$ python -q
>>> import numpy as np
>>> np.set_printoptions(precision=2, suppress=True, linewidth=160, legacy="1.25")
>>> mat = np.load("w.npy")
>>> mat
array([[-4,  0, -1,  2,  2,  0,  0,  0, -2,  0,  2,  0,  1],
       [ 0, -1,  0,  0,  0, -1, -3,  3,  0,  1,  0, -2,  0],
       [-1,  0,  2,  2,  0,  0,  0,  0, -3,  0,  4,  0, -5],
       [-3,  0, -4, -1,  4,  0,  0,  0, -2,  0, -2,  0,  3],
       [-2,  0, -2,  5,  1,  0,  0,  0,  0,  0,  0,  0, -2],
       [ 0,  5,  0,  0,  0, -5,  3,  1,  0,  2,  0,  4,  0],
       [ 0, -1,  0,  0,  0, -3,  1,  3,  0,  5,  0, -3,  0],
       [ 0,  1,  0,  0,  0,  5, -1,  1,  0,  3,  0,  2,  0],
       [ 0,  0, -4,  3,  5,  0,  0,  0, -2,  0, -2,  0, -2],
       [ 0,  1,  0,  0,  0, -2,  1, -5,  0,  2,  0,  4,  0],
       [ 0,  0,  4,  1, -1,  0,  0,  0, -2,  0,  3,  0, -1],
       [ 0,  1,  0,  0,  0, -5, -1, -3,  0,  0,  0, -5,  0],
       [-4,  0,  1, -5, -2,  0,  0,  0,  0,  0, -2,  0,  2]])
>>> u = np.array([1, -3, -2, -3, 3, 3, -2, 2, -3, 0, 0, 2, -2])
>>> M2 = mat + np.outer(u, np.eye(13)[0])
>>> np.linalg.matrix_rank(np.linalg.inv(M2) - np.linalg.inv(mat), tol=1e-8)
1
>>> np.linalg.matrix_rank(M2 - mat)
1
>>> np.round(np.linalg.det(M2) / np.linalg.det(mat), 2), round(1 + np.linalg.solve(mat, u)[0], 2)
(0.69, 0.69)
>>> u = np.array([3, -3, 3, 0, -3, 1, 3, 1, -2, 2, 2]) + 0.5
>>> E = np.outer(u, u) / (u @ u)
>>> E.round(2) + 0
array([[ 0.18, -0.13,  0.18,  0.03, -0.13,  0.08,  0.18,  0.08, -0.08,  0.13,  0.13],
       [-0.13,  0.09, -0.13, -0.02,  0.09, -0.05, -0.13, -0.05,  0.05, -0.09, -0.09],
       [ 0.18, -0.13,  0.18,  0.03, -0.13,  0.08,  0.18,  0.08, -0.08,  0.13,  0.13],
       [ 0.03, -0.02,  0.03,  0.  , -0.02,  0.01,  0.03,  0.01, -0.01,  0.02,  0.02],
       [-0.13,  0.09, -0.13, -0.02,  0.09, -0.05, -0.13, -0.05,  0.05, -0.09, -0.09],
       [ 0.08, -0.05,  0.08,  0.01, -0.05,  0.03,  0.08,  0.03, -0.03,  0.05,  0.05],
       [ 0.18, -0.13,  0.18,  0.03, -0.13,  0.08,  0.18,  0.08, -0.08,  0.13,  0.13],
       [ 0.08, -0.05,  0.08,  0.01, -0.05,  0.03,  0.08,  0.03, -0.03,  0.05,  0.05],
       [-0.08,  0.05, -0.08, -0.01,  0.05, -0.03, -0.08, -0.03,  0.03, -0.05, -0.05],
       [ 0.13, -0.09,  0.13,  0.02, -0.09,  0.05,  0.13,  0.05, -0.05,  0.09,  0.09],
       [ 0.13, -0.09,  0.13,  0.02, -0.09,  0.05,  0.13,  0.05, -0.05,  0.09,  0.09]])
>>> np.abs(np.diag(np.linalg.qr(E)[1])) > 1e-9
array([ True, False, False, False, False, False, False, False, False, False, False])
>>> np.round(E @ np.linalg.pinv(E) @ E, 2) + 0
array([[ 0.18, -0.13,  0.18,  0.03, -0.13,  0.08,  0.18,  0.08, -0.08,  0.13,  0.13],
       [-0.13,  0.09, -0.13, -0.02,  0.09, -0.05, -0.13, -0.05,  0.05, -0.09, -0.09],
       [ 0.18, -0.13,  0.18,  0.03, -0.13,  0.08,  0.18,  0.08, -0.08,  0.13,  0.13],
       [ 0.03, -0.02,  0.03,  0.  , -0.02,  0.01,  0.03,  0.01, -0.01,  0.02,  0.02],
       [-0.13,  0.09, -0.13, -0.02,  0.09, -0.05, -0.13, -0.05,  0.05, -0.09, -0.09],
       [ 0.08, -0.05,  0.08,  0.01, -0.05,  0.03,  0.08,  0.03, -0.03,  0.05,  0.05],
       [ 0.18, -0.13,  0.18,  0.03, -0.13,  0.08,  0.18,  0.08, -0.08,  0.13,  0.13],
       [ 0.08, -0.05,  0.08,  0.01, -0.05,  0.03,  0.08,  0.03, -0.03,  0.05,  0.05],
       [-0.08,  0.05, -0.08, -0.01,  0.05, -0.03, -0.08, -0.03,  0.03, -0.05, -0.05],
       [ 0.13, -0.09,  0.13,  0.02, -0.09,  0.05,  0.13,  0.05, -0.05,  0.09,  0.09],
       [ 0.13, -0.09,  0.13,  0.02, -0.09,  0.05,  0.13,  0.05, -0.05,  0.09,  0.09]])
>>> np.unique(E.round(6), axis=0).shape
(6, 11)
>>> np.linalg.lstsq(E[:-1].T, E[-1])[2]
1
